>>> import numpy as np
>>> import numpy.linalg as la
>>> np.set_printoptions(suppress=True, linewidth=100)
>>> K = np.loadtxt("out3.csv", delimiter=",")
>>> K
array([[-9.,  0.,  0.],
       [ 2.,  0.,  0.],
       [-6., -1.,  1.],
       [ 0., -7.,  0.]])
>>> P = K @ la.solve(K.T @ K, K.T)
>>> np.round((np.eye(4) - P) @ K, 2) + 0
array([[0., 0., 0.],
       [0., 0., 0.],
       [0., 0., 0.],
       [0., 0., 0.]])
>>> la.matrix_rank(np.eye(4) - P)
np.int64(1)
>>> np.trace(P)
np.float64(3.0)
>>> np.round(P @ K[:, 1], 2) + 0
array([ 0.,  0., -1., -7.])
>>> A2 = np.c_[K[:, :2] @ np.array([[-2, -2], [-1, -3]]), np.array([-1, 0, 1, 2])]
>>> A2
array([[18., 18., -1.],
       [-4., -4.,  0.],
       [13., 15.,  1.],
       [ 7., 21.,  2.]])
>>> la.matrix_rank(A2)
np.int64(3)
>>> np.round(la.norm(la.qr(K)[0].T @ A2, axis=0) ** 2 / ((A2 ** 2).sum(axis=0) + 1e-12), 2)
array([1.  , 1.  , 0.99])
>>> np.round(la.norm(A2 - K @ la.lstsq(K, A2)[0], axis=0), 2) + 0
array([0.  , 0.  , 0.22])
>>> q, r_ = la.qr(K)
>>> abs(r_[0, 0]), np.round(la.norm(K[:, 0]), 2)
(np.float64(11.0), np.float64(11.0))
>>> np.round(q @ r_, 2) + 0
array([[-9.,  0.,  0.],
       [ 2.,  0.,  0.],
       [-6., -1.,  1.],
       [ 0., -7.,  0.]])
>>> q.shape, r_.shape
((4, 3), (3, 3))
>>> q.round(2)
array([[-0.82,  0.06,  0.53],
       [ 0.18, -0.01, -0.12],
       [-0.55, -0.1 , -0.83],
       [ 0.  , -0.99,  0.12]])
>>> th = np.radians(30)
>>> r_ = np.eye(3)
>>> r_[0, 0] = r_[1, 1] = np.cos(th)
>>> r_[0, 1], r_[1, 0] = -np.sin(th), np.sin(th)
>>> r_.round(2)
array([[ 0.87, -0.5 ,  0.  ],
       [ 0.5 ,  0.87,  0.  ],
       [ 0.  ,  0.  ,  1.  ]])
>>> A2 = K @ r_.T
>>> np.round(la.det(r_), 2), round(np.trace(r_), 2)
(np.float64(1.0), np.float64(2.73))
>>> np.round(la.svd(K, compute_uv=False), 2), np.round(la.svd(A2, compute_uv=False), 2)
(array([11.04,  7.04,  0.83]), array([11.04,  7.04,  0.83]))
>>> A2.round(2)
array([[-7.79, -4.5 ,  0.  ],
       [ 1.73,  1.  ,  0.  ],
       [-4.7 , -3.87,  1.  ],
       [ 3.5 , -6.06,  0.  ]])
>>> np.allclose(K @ K.T, A2 @ A2.T)
True
>>> A2 = K / la.norm(K, axis=1, keepdims=True)
>>> C2 = A2 @ A2.T
>>> (np.abs(C2) > 0.9).astype(int)
array([[1, 1, 1, 0],
       [1, 1, 1, 0],
       [1, 1, 1, 0],
       [0, 0, 0, 1]])
>>> C2[1].round(2)
array([-1.  ,  1.  , -0.97,  0.  ])
>>> np.round(la.norm(A2, axis=1), 2)
array([1., 1., 1., 1.])
>>> W0 = np.load("x.npy")
>>> W0
array([[  5,   0,  10,   0],
       [ -5,  -4, -10,  -8],
       [  5,   0,   0,   0],
       [ -5,  -4,   0,   0]])
>>> A2 = la.inv(W0)
>>> np.round(la.inv(A2), 2) + 0
array([[  5.,   0.,  10.,   0.],
       [ -5.,  -4., -10.,  -8.],
       [  5.,   0.,   0.,   0.],
       [ -5.,  -4.,   0.,   0.]])
>>> np.allclose(A2, W0.T)
False
>>> round(float(la.slogdet(W0)[0]), 2)
1.0
>>> np.round(la.det(W0) * la.det(A2), 2)
np.float64(1.0)
>>> ev, evecs = la.eig(W0)
>>> np.round(np.sort(la.eigvals(W0 @ W0)), 2)
array([ 16.,  25.,  64., 100.])
>>> round(np.prod(ev), 2)
np.float64(1600.0)
>>> np.round(W0 @ evecs[:, 0] - ev[0] * evecs[:, 0], 2) + 0
array([0., 0., 0., 0.])
>>> ev.round(2)
array([10., -5., -8.,  4.])
>>> np.round(np.sort(la.eigvals(la.inv(W0))), 2)
array([-0.2 , -0.12,  0.1 ,  0.25])
>>> C2 = W0.T @ W0
>>> np.trace(C2), (W0 ** 2).sum()
(np.int64(396), np.int64(396))
>>> np.round(la.eigvalsh(C2)[::-1], 2)
array([310.23,  45.26,  35.35,   5.16])
>>> arr, _ = la.qr(np.array([[0.7, 1.6, 0.4], [0.1, -0.3, -0.4], [-1.1, 0.6, -0.2]]))
>>> arr.round(2)
array([[-0.54,  0.84,  0.12],
       [-0.08, -0.19,  0.98],
       [ 0.84,  0.51,  0.17]])
>>> np.round(arr @ arr.T, 2) + 0
array([[1., 0., 0.],
       [0., 1., 0.],
       [0., 0., 1.]])
>>> np.round(la.norm(arr, axis=0), 2)
array([1., 1., 1.])
>>> u = np.array([3, 0, 2])
>>> A2 = arr + np.outer(u, np.eye(3)[2])
>>> la.matrix_rank(A2 - arr)
np.int64(1)
>>> np.round(la.det(A2) / la.det(arr), 2), round(1 + la.solve(arr, u)[2], 2)
(np.float64(1.7), np.float64(1.7))
>>> A2.round(2)
array([[-0.54,  0.84,  3.12],
       [-0.08, -0.19,  0.98],
       [ 0.84,  0.51,  2.17]])
>>> M = np.array([[-0.3, 1.7, -0.6],
...     [-0.1, -1.3, 0.7],
...     [-0.4, 0.0, 0.3],
...     [-0.1, -0.1, -0.2],
...     [-0.4, 0.0, 0.3],
...     [-0.3, -0.6, 0.0],
...     [1.7, 2.2, -0.6],
...     [-1.7, 1.1, 0.4],
...     [-0.3, 0.6, 0.7],
...     [0.7, 2.1, -1.5],
...     [-0.3, 1.8, -0.7],
...     [-0.8, 1.0, -0.6],
...     [0.1, -2.5, -2.8],
...     [0.0, -1.3, -1.1],
...     [-0.9, 0.8, 0.3],
...     [0.0, 1.2, 0.3],
...     [0.0, -0.5, 0.7],
...     [0.3, 0.4, 0.9],
...     [-1.4, 0.9, 0.9],
...     [1.7, -0.7, -0.4],
...     [-0.7, 1.4, 0.8],
...     [-1.1, 0.0, -0.4],
...     [0.3, -1.4, -1.2],
...     [-0.4, 1.0, 0.0]])
>>> M[12] *= 20
>>> M
array([[ -0.3,   1.7,  -0.6],
       [ -0.1,  -1.3,   0.7],
       [ -0.4,   0. ,   0.3],
       [ -0.1,  -0.1,  -0.2],
       [ -0.4,   0. ,   0.3],
       [ -0.3,  -0.6,   0. ],
       [  1.7,   2.2,  -0.6],
       [ -1.7,   1.1,   0.4],
       [ -0.3,   0.6,   0.7],
       [  0.7,   2.1,  -1.5],
       [ -0.3,   1.8,  -0.7],
       [ -0.8,   1. ,  -0.6],
       [  2. , -50. , -56. ],
       [  0. ,  -1.3,  -1.1],
       [ -0.9,   0.8,   0.3],
       [  0. ,   1.2,   0.3],
       [  0. ,  -0.5,   0.7],
       [  0.3,   0.4,   0.9],
       [ -1.4,   0.9,   0.9],
       [  1.7,  -0.7,  -0.4],
       [ -0.7,   1.4,   0.8],
       [ -1.1,   0. ,  -0.4],
       [  0.3,  -1.4,  -1.2],
       [ -0.4,   1. ,   0. ]])
>>> # row 4 repeats row 2
>>> C = M[[20, 11]].astype(float)
>>> for _ in range(7):
...     lab = la.norm(M[:, None] - C, axis=-1).argmin(axis=1)
...     C = np.array([M[lab == j].mean(axis=0) for j in range(2)])
... 
>>> lab
array([0, 0, 0, 0, 0, 0, 0, 0, 0, 0, 0, 0, 1, 0, 0, 0, 0, 0, 0, 0, 0, 0, 0, 0])
>>> np.round(C[1] - C[0], 2)
array([  2.2 , -50.45, -55.96])
>>> np.abs(C[1] - C[0]).argmax()
np.int64(2)
>>> d = la.norm(M[:, None] - M[None], axis=-1)
>>> d.shape
(24, 24)
>>> (d + 1e9 * np.eye(24)).round(6).argmin(axis=1)
array([10, 16,  4,  5,  2,  3,  9, 18, 17, 10,  0, 23, 22, 22, 23, 23,  2,  8,  7, 22, 14,  2, 13,
       15])
>>> d.mean(axis=1).argmax()
np.int64(12)
>>> la.matrix_rank(d ** 2)
np.int64(5)
>>> d[:5, :5].round(2)
array([[0.  , 3.28, 1.93, 1.85, 1.93],
       [3.28, 0.  , 1.39, 1.5 , 1.39],
       [1.93, 1.39, 0.  , 0.59, 0.  ],
       [1.85, 1.5 , 0.59, 0.  , 0.59],
       [1.93, 1.39, 0.  , 0.59, 0.  ]])
>>> x = np.array([-2, -2, -2])
>>> y = M @ x
>>> c, lr = np.zeros(3), 1 / la.norm(M, 2) ** 2
>>> for i in range(3):
...     c -= lr * M.T @ (M @ c - y)
...     if i % 1 == 0: print(i, round(la.norm(M @ c - y), 2))
... 
0 8.1
1 8.08
2 8.06
>>> c.round(2)
array([ 0.06, -1.85, -2.06])
>>> Uu, sigma, Vh = la.svd(M)
>>> np.argmax(sigma[:-1] / (sigma[1:] + 1e-6)) + 1
np.int64(1)
>>> sigma.round(2)
array([75.22,  4.84,  3.86])
>>> A2 = Uu[:, :1] @ np.diag(sigma[:1]) @ Vh[:1]
>>> round(np.abs(M - A2).max(), 2)
np.float64(1.92)
>>> np.round(la.norm(M - A2, 2), 2), round(sigma[1], 2)
(np.float64(4.84), np.float64(4.84))
>>> la.matrix_rank(M, rtol=0.05)
np.int64(3)
>>> lab = M[:, 2] > np.median(M[:, 2])
>>> u = M[lab].mean(axis=0) - M[~lab].mean(axis=0)
>>> (((M - M.mean(axis=0)) @ u > 0) == lab).mean()
np.float64(0.5)
>>> lab.astype(int)
array([0, 1, 1, 0, 1, 0, 0, 1, 1, 0, 0, 0, 0, 0, 1, 1, 1, 1, 1, 0, 1, 0, 0, 0])
>>> ((M - M.mean(axis=0)) @ u > 0).astype(int)
array([1, 1, 1, 1, 1, 1, 1, 1, 1, 1, 1, 1, 0, 1, 1, 1, 1, 1, 1, 1, 1, 1, 1, 1])
>>> E = np.load("run13.npy")
>>> E.round(2)
array([[-2.7 ,  0.78,  0.75,  0.3 ],
       [-0.74,  0.36,  0.33,  0.16],
       [ 0.04,  2.14,  1.82,  1.14],
       [ 3.06,  1.56,  1.23,  0.96]])
>>> rk = la.matrix_rank(E)
>>> rk
np.int64(2)
>>> N = la.svd(E)[2][rk:].T
>>> la.matrix_rank(E.T @ E), la.matrix_rank(E @ E.T)
(np.int64(2), np.int64(2))
>>> [int(la.matrix_rank(E[:i])) for i in range(1, len(E) + 1)]
[1, 2, 2, 2]
>>> [int(la.matrix_rank(E[:, :j + 1])) for j in range(4)]
[1, 2, 2, 2]
>>> np.round(E @ N, 2) + 0
array([[0., 0.],
       [0., 0.],
       [0., 0.],
       [0., 0.]])
>>> Uu, sigma, Vh = la.svd(E)
>>> evecs = Vh[:(sigma > 1e-8).sum()]
>>> rng = np.random.default_rng(555)
>>> x = E[1] + 3 * E[3] + rng.integers(2) * np.eye(4)[1]
>>> x.round(2)
array([8.44, 5.04, 4.02, 3.04])
>>> np.round(np.diag(evecs.T @ evecs), 2)
array([1.  , 0.5 , 0.36, 0.14])
>>> np.round(evecs.T @ evecs, 2) + 0
array([[ 1.  ,  0.  , -0.03,  0.04],
       [ 0.  ,  0.5 ,  0.42,  0.27],
       [-0.03,  0.42,  0.36,  0.22],
       [ 0.04,  0.27,  0.22,  0.14]])
>>> q, r_ = la.qr(W0)
>>> r_.round(2)
array([[-10.,  -4., -10.,  -4.],
       [  0.,   4.,   0.,   4.],
       [  0.,   0.,  10.,   4.],
       [  0.,   0.,   0.,   4.]])
>>> q.round(2)
array([[-0.5, -0.5,  0.5, -0.5],
       [ 0.5, -0.5, -0.5, -0.5],
       [-0.5, -0.5, -0.5,  0.5],
       [ 0.5, -0.5,  0.5,  0.5]])
>>> round(float(np.trace(q @ q.T)), 2)
4.0
>>> q.shape, r_.shape
((4, 4), (4, 4))
>>> np.round(np.abs(np.diag(r_)), 2)
array([10.,  4., 10.,  4.])
>>> np.round(q.T @ q, 2) + 0
array([[1., 0., 0., 0.],
       [0., 1., 0., 0.],
       [0., 0., 1., 0.],
       [0., 0., 0., 1.]])
>>> A2 = E + rng.integers(-2, 3, (4, 2)) @ rng.integers(-2, 3, (2, 4))
>>> A2.round(2)
array([[-4.7 ,  0.78,  0.75,  2.3 ],
       [-0.74, -1.64, -1.67,  2.16],
       [ 8.04, -3.86, -4.18, -0.86],
       [ 5.06,  1.56,  1.23, -1.04]])
>>> np.round(A2 - E, 2)
array([[-2.,  0.,  0.,  2.],
       [ 0., -2., -2.,  2.],
       [ 8., -6., -6., -2.],
       [ 2.,  0.,  0., -2.]])
>>> np.abs(A2 - E).sum(axis=1)
array([ 4.,  6., 22.,  4.])
>>> np.round(la.svd(A2 - E, compute_uv=False), 2) + 0
array([12.19,  4.4 ,  0.  ,  0.  ])
>>> np.round(np.sort(np.abs(la.eigvals(E))), 2) + 0
array([0.  , 0.  , 2.7 , 3.14])
>>> np.round(la.det(E), 2)
np.float64(-0.0)
>>> A = np.loadtxt("mat.csv", delimiter=",")
>>> A
array([[3., 2., 0., 0.],
       [2., 3., 0., 0.],
       [0., 0., 3., 2.],
       [0., 0., 2., 3.]])
>>> q = A.astype(float).copy()
>>> for j in range(4):
...     q[:, j] -= q[:, :j] @ (q[:, :j].T @ q[:, j])
...     q[:, j] /= la.norm(q[:, j])
... 
>>> q.round(2)
array([[ 0.83, -0.55,  0.  ,  0.  ],
       [ 0.55,  0.83,  0.  ,  0.  ],
       [ 0.  ,  0.  ,  0.83, -0.55],
       [ 0.  ,  0.  ,  0.55,  0.83]])
>>> np.round(q.T @ q, 2) + 0
array([[1., 0., 0., 0.],
       [0., 1., 0., 0.],
       [0., 0., 1., 0.],
       [0., 0., 0., 1.]])
>>> np.round(np.sort(np.abs(la.eigvals(A))), 2)
array([1., 1., 5., 5.])
>>> (A + A.T) / 2
array([[3., 2., 0., 0.],
       [2., 3., 0., 0.],
       [0., 0., 3., 2.],
       [0., 0., 2., 3.]])
>>> np.round(la.det(A), 2)
np.float64(25.0)
>>> np.allclose(A, A.T)
True
>>> round(float(np.abs(la.eigvals(A)).max()), 2)
5.0
>>> A2 = np.array([[4, 2], [5, 1], [2, 1], [5, 4]])
>>> np.einsum("ik,kj->ji", A, A2)
array([[22., 23., 16., 19.],
       [ 8.,  7., 11., 14.]])
>>> np.einsum("ij->j", A)
array([5., 5., 5., 5.])
>>> la.matrix_rank(np.vstack([A, A2.T]))
np.int64(4)
>>> A2.T @ A.T
array([[22., 23., 16., 19.],
       [ 8.,  7., 11., 14.]])
>>> ev, evecs = la.eigh(A)
>>> np.round(la.eigvalsh(A @ A), 2)
array([ 1.,  1., 25., 25.])
>>> ev.sum(), np.trace(A)
(np.float64(12.0), np.float64(12.0))
>>> np.round(la.eigvalsh(A + 4 * np.eye(4)), 2)
array([5., 5., 9., 9.])
>>> np.unique(ev.round(6) + 0, return_counts=True)[1]
array([2, 2])
>>> data = np.load("data.npy")
>>> data
array([[ 6.,  5.,  0.],
       [ 8.,  5., -1.],
       [ 0.,  0.,  8.]])
>>> q, r_ = la.qr(M)
>>> np.round(np.abs(np.diag(r_)), 2)
array([ 4.39, 44.48,  7.18])
>>> np.round(q @ r_, 2) + 0
array([[ -0.3,   1.7,  -0.6],
       [ -0.1,  -1.3,   0.7],
       [ -0.4,   0. ,   0.3],
       [ -0.1,  -0.1,  -0.2],
       [ -0.4,   0. ,   0.3],
       [ -0.3,  -0.6,   0. ],
       [  1.7,   2.2,  -0.6],
       [ -1.7,   1.1,   0.4],
       [ -0.3,   0.6,   0.7],
       [  0.7,   2.1,  -1.5],
       [ -0.3,   1.8,  -0.7],
       [ -0.8,   1. ,  -0.6],
       [  2. , -50. , -56. ],
       [  0. ,  -1.3,  -1.1],
       [ -0.9,   0.8,   0.3],
       [  0. ,   1.2,   0.3],
       [  0. ,  -0.5,   0.7],
       [  0.3,   0.4,   0.9],
       [ -1.4,   0.9,   0.9],
       [  1.7,  -0.7,  -0.4],
       [ -0.7,   1.4,   0.8],
       [ -1.1,   0. ,  -0.4],
       [  0.3,  -1.4,  -1.2],
       [ -0.4,   1. ,   0. ]])
>>> np.round(la.matrix_power(data, 4), 2)
array([[10616.,  7755., -1415.],
       [12408.,  9065., -2117.],
       [    0.,     0.,  4096.]])
>>> (data + data.T) / 2
array([[ 6. ,  6.5,  0. ],
       [ 6.5,  5. , -0.5],
       [ 0. , -0.5,  8. ]])
>>> np.allclose(data, data.T)
False
>>> np.trace(data)
np.float64(19.0)
>>> np.allclose(data @ data.T, data.T @ data)
False
>>> (data - data.T) / 2
array([[ 0. , -1.5,  0. ],
       [ 1.5,  0. , -0.5],
       [ 0. ,  0.5,  0. ]])
>>> Uu, sigma, Vh = la.svd(data, full_matrices=False)
>>> np.abs(Uu[:, 0]).round(6).argmax()
np.int64(1)
>>> np.round(Uu.T @ data @ Vh.T, 2) + 0
array([[12.26,  0.  ,  0.  ],
       [ 0.  ,  8.  ,  0.  ],
       [ 0.  ,  0.  ,  0.82]])
>>> Uu.shape, sigma.shape, Vh.shape
((3, 3), (3,), (3, 3))
>>> np.round(Uu.T @ Uu, 2) + 0
array([[1., 0., 0.],
       [0., 1., 0.],
       [0., 0., 1.]])
>>> np.round(np.sqrt((sigma ** 2).sum()), 2), round(float(la.norm(data)), 2)
(np.float64(14.66), 14.66)
>>> np.round(np.cumsum(sigma ** 2) / np.sum(sigma ** 2), 2)
array([0.7, 1. , 1. ])
